% ipython --no-banner

In [1]: import numpy as np

In [2]: np.set_printoptions(precision=2, suppress=True, linewidth=140, floatmode="fixed")

In [3]: arr = np.load("out10.npy")

In [4]: arr
Out[4]: 
array([[ 1,  0,  0,  0,  0],
       [ 0,  1,  0,  0,  0],
       [ 3,  0,  1,  0,  0],
       [ 3,  1,  1,  1,  0],
       [ 1,  2, -1,  3,  1]])

In [5]: cov = arr.T @ arr

In [6]: np.linalg.eigvalsh(cov)[::-1]
Out[6]: array([26.43, 12.52,  0.85,  0.18,  0.02])

In [7]: np.trace(cov), (arr ** 2).sum()
Out[7]: (np.int64(40), np.int64(40))

In [8]: np.allclose(cov, cov.T)
Out[8]: True

In [9]: (arr @ arr.T).shape
Out[9]: (5, 5)

In [10]: np.linalg.matrix_rank(cov)
Out[10]: np.int64(5)

In [11]: w, evecs = np.linalg.eig(arr)

In [12]: np.sort(np.linalg.eigvals(arr.T))
Out[12]: array([1.00, 1.00, 1.00, 1.00, 1.00])

In [13]: arr @ evecs[:, 0] - w[0] * evecs[:, 0]
Out[13]: array([0.00, 0.00, 0.00, 0.00, 0.00])

In [14]: np.prod(w)
Out[14]: np.float64(1.0)

In [15]: arr @ arr
Out[15]: 
array([[1, 0, 0, 0, 0],
       [0, 1, 0, 0, 0],
       [6, 0, 1, 0, 0],
       [9, 2, 2, 1, 0],
       [8, 7, 1, 6, 1]])

In [16]: [int(np.linalg.matrix_rank(np.linalg.matrix_power(arr, p))) for p in range(1, 6)]
Out[16]: [5, 5, 5, 5, 5]

In [17]: np.linalg.matrix_rank(arr - arr[0, 0] * np.eye(5))
Out[17]: np.int64(3)

In [18]: np.sort(np.linalg.eigvals(arr))
Out[18]: array([1.00, 1.00, 1.00, 1.00, 1.00])

In [19]: hat = np.triu(np.array([[-2, 0, 0, 2, 1],
    ...:     [2, -2, -1, 2, -2],
    ...:     [-1, 2, -2, 2, -2],
    ...:     [-1, -1, -2, 2, 0],
    ...:     [0, 1, 2, 1, -2]]), 1) + np.eye(5)

In [20]: A2 = hat @ arr @ np.linalg.inv(hat)

In [21]: np.poly(A2)
Out[21]: array([  1.00,  -5.00,  10.00, -10.00,   5.00,  -1.00])

In [22]: round(np.linalg.det(A2), 2)
Out[22]: np.float64(1.0)

In [23]: hat @ arr - arr @ hat
Out[23]: 
array([[  7.00,   4.00,   1.00,   3.00,   0.00],
       [  1.00,  -2.00,   4.00,  -6.00,   0.00],
       [  4.00,  -2.00,   4.00, -12.00,  -3.00],
       [  0.00,   0.00,   1.00, -10.00,   1.00],
       [  0.00,   0.00,   2.00,  -4.00,   1.00]])

In [24]: np.trace(A2), np.trace(arr)
Out[24]: (np.float64(5.0), np.int64(5))

In [25]: np.linalg.matrix_rank(A2)
Out[25]: np.int64(5)
